In [1]: import numpy as np

In [2]: import numpy.linalg as la

In [3]: np.set_printoptions(precision=2, suppress=True, linewidth=160, floatmode="fixed")

In [4]: tidy = lambda a: np.round(a, 2) + 0

In [5]: arr = np.loadtxt("out1.csv", delimiter=",")

In [6]: arr
Out[6]: 
array([[-0.17,  0.33, -1.81, -0.49],
       [ 0.61, -0.21,  3.76,  0.68],
       [-0.39, -0.16, -1.56, -0.09],
       [ 0.88,  0.11,  3.38,  0.41],
       [ 0.97,  0.87,  2.51, -0.33],
       [-0.76, -0.49, -2.60, -0.02],
       [-0.61, -0.57, -1.31,  0.25],
       [-0.57, -0.82, -0.25,  0.59],
       [ 0.70,  0.69,  1.97, -0.24],
       [-0.01,  0.14, -0.38, -0.15],
       [ 0.14, -1.25,  2.31,  1.30],
       [-0.13,  0.42, -0.96, -0.44],
       [ 0.21, -0.28,  1.36,  0.46],
       [ 0.61,  0.24,  1.47,  0.06],
       [-0.85, -0.42, -3.17, -0.09],
       [-0.07, -0.54,  0.39,  0.46],
       [ 1.19, -0.05,  5.57,  0.83],
       [-0.54, -0.20, -1.69, -0.11],
       [ 0.18,  0.28, -0.47, -0.28],
       [ 0.26, -0.57,  1.95,  0.72],
       [-1.03, -0.10, -3.36, -0.40],
       [ 0.51, -0.78,  3.33,  1.03],
       [-0.05, -0.22,  0.07,  0.23],
       [ 0.25, -0.15,  1.08,  0.30],
       [-1.01, -0.09, -4.07, -0.48],
       [ 0.22,  0.14,  1.09,  0.07],
       [ 0.85,  0.60,  1.99, -0.14],
       [ 0.60,  0.76,  1.12, -0.43],
       [ 0.72,  0.18,  2.52,  0.25],
       [-0.61,  0.70, -4.75, -1.12],
       [ 0.09,  0.49, -0.56, -0.41],
       [ 0.01,  0.36,  0.39, -0.26],
       [ 0.30,  0.25,  0.82, -0.08],
       [ 0.30,  0.20,  2.22,  0.12],
       [ 0.25, -0.07,  0.57,  0.10],
       [-0.74, -0.08, -2.81, -0.32],
       [ 0.60,  0.12,  2.87,  0.22],
       [ 0.48,  0.43,  1.03, -0.21],
       [ 1.12, -0.05,  4.75,  0.73],
       [ 0.07, -0.63,  1.82,  0.73]])

In [7]: x0 = np.array([3, 1, 3, 2])

In [8]: np.sign((arr @ x0).round(6))
Out[8]: 
array([-1.00,  1.00, -1.00,  1.00,  1.00, -1.00, -1.00, -1.00,  1.00, -1.00,  1.00, -1.00,  1.00,  1.00, -1.00,  1.00,  1.00, -1.00, -1.00,  1.00, -1.00,
        1.00,  1.00,  1.00, -1.00,  1.00,  1.00,  1.00,  1.00, -1.00, -1.00,  1.00,  1.00,  1.00,  1.00, -1.00,  1.00,  1.00,  1.00,  1.00])

In [9]: arr @ np.eye(4)[3]
Out[9]: 
array([-0.49,  0.68, -0.09,  0.41, -0.33, -0.02,  0.25,  0.59, -0.24, -0.15,  1.30, -0.44,  0.46,  0.06, -0.09,  0.46,  0.83, -0.11, -0.28,  0.72, -0.40,
        1.03,  0.23,  0.30, -0.48,  0.07, -0.14, -0.43,  0.25, -1.12, -0.41, -0.26, -0.08,  0.12,  0.10, -0.32,  0.22, -0.21,  0.73,  0.73])

In [10]: (arr @ x0).argmax()
Out[10]: np.int64(16)

In [11]: x0 = np.array([5, 2, 0, 2])

In [12]: y = arr @ x0

In [13]: tidy(la.solve(arr.T @ arr, arr.T @ y))
Out[13]: array([5.00, 2.00, 0.00, 2.00])

In [14]: tidy(la.lstsq(arr, y)[0])
Out[14]: array([5.00, 2.00, 0.00, 2.00])

In [15]: print(tidy(la.pinv(arr) @ arr))
[[1.00 0.00 0.00 0.00]
 [0.00 1.00 0.00 0.00]
 [0.00 0.00 1.00 0.00]
 [0.00 0.00 0.00 1.00]]

In [16]: rng = np.random.default_rng(94862)

In [17]: y = y + 0.02 * rng.normal(size=40)

In [18]: print(tidy(y))
[-1.16  3.99 -2.46  5.44  5.92 -4.79 -3.69 -3.33  4.42 -0.09  0.80 -0.70  1.42  3.65 -5.28 -0.54  7.54 -3.31  0.90  1.57 -6.17  3.07 -0.22  1.57 -6.14  1.52
  5.13  3.64  4.46 -3.91  0.59  0.24  1.90  2.16  1.31 -4.46  3.65  2.82  6.96  0.52]

In [19]: c, *_ = la.lstsq(arr, y)

In [20]: tidy(arr.T @ (y - arr @ c))
Out[20]: array([0.00, 0.00, 0.00, 0.00])

In [21]: c.round()
Out[21]: array([ 5.00,  2.00, -0.00,  2.00])

In [22]: tidy(la.norm(y - arr @ c))
Out[22]: np.float64(0.14)

In [23]: [round(float(la.norm(la.solve(arr.T @ arr + lam * np.eye(4), arr.T @ y))), 2) for lam in (0, 1, 10, 100)]
Out[23]: [5.75, 2.76, 1.82, 1.01]
